$ ipython --no-banner

In [1]: import numpy as np

In [2]: from numpy import linalg as LA

In [3]: np.set_printoptions(precision=3, suppress=True, linewidth=100, legacy="1.25")

In [4]: rnd = lambda a: np.round(a, 3) + 0

In [5]: arr = np.diag(20 * np.array([-2, -1, 0, -1])) + np.array([[1, 0, 1, 1], [3, 1, 1, 2], [0, 0, 0, 3], [0, 3, 2, 3]])

In [6]: arr
Out[6]: 
array([[-39,   0,   1,   1],
       [  3, -19,   1,   2],
       [  0,   0,   0,   3],
       [  0,   3,   2, -17]])

In [7]: rnd(np.abs(LA.svd(arr)[2][-1]))
Out[7]: array([0.029, 0.069, 0.989, 0.125])

In [8]: LA.matrix_rank(arr, rtol=0.1)
Out[8]: 3

In [9]: [round(float(x), 3) for x in LA.svd(arr, compute_uv=False)[:3]]
Out[9]: [39.169, 20.76, 15.608]

In [10]: round(np.log10(LA.cond(arr)))
Out[10]: 2

In [11]: rnd(LA.norm(arr, 2) / LA.norm(arr))
Out[11]: 0.833

In [12]: x0 = np.array([4, 2, 2, 4])

In [13]: rhs = arr @ x0

In [14]: coef, lr = np.zeros(4), 1 / LA.norm(arr, 2) ** 2

In [15]: for i in range(25):
    ...:     coef -= lr * arr.T @ (arr @ coef - rhs)
    ...:     if i % 5 == 0: print(i, round(LA.norm(arr @ coef - rhs), 3))
    ...: 
0 56.44
5 23.596
10 9.966
15 4.301
20 2.04

In [16]: rnd(LA.cond(arr))
Out[16]: 103.057

In [17]: rnd(coef)
Out[17]: array([ 3.92 ,  1.779, -0.687,  3.615])

In [18]: E = np.loadtxt("layer15.csv", delimiter=",")

In [19]: E
Out[19]: 
array([[ 1., -1., -1.,  1.,  1., -1., -1.,  1.],
       [ 1., -1., -1.,  1., -1.,  1.,  1., -1.],
       [ 1.,  1., -1., -1., -1., -1.,  1.,  1.],
       [ 1.,  1.,  1.,  1., -1., -1., -1., -1.],
       [ 1.,  1.,  1.,  1.,  1.,  1.,  1.,  1.],
       [ 1.,  1., -1., -1.,  1.,  1., -1., -1.],
       [ 1., -1.,  1., -1.,  1., -1.,  1., -1.]])

In [20]: T = np.stack([E, 3 * E, E[::-1]])

In [21]: LA.matrix_rank(T)
Out[21]: array([7, 7, 7])

In [22]: np.einsum("bij,cij->bc", T, T)
Out[22]: 
array([[ 56., 168.,   8.],
       [168., 504.,  24.],
       [  8.,  24.,  56.]])

In [23]: feats = np.array([[1, -3, 9, -27],
    ...:     [1, -2, 4, -8],
    ...:     [1, -1, 1, -1],
    ...:     [1, 0, 0, 0],
    ...:     [1, 1, 1, 1],
    ...:     [1, 2, 4, 8]])

In [24]: # row 0 dominates

In [25]: evals, V = LA.eig(arr)

In [26]: rnd(np.sort(LA.eigvals(arr @ arr)))
Out[26]: array([   0.145,  245.346,  430.014, 1519.495])
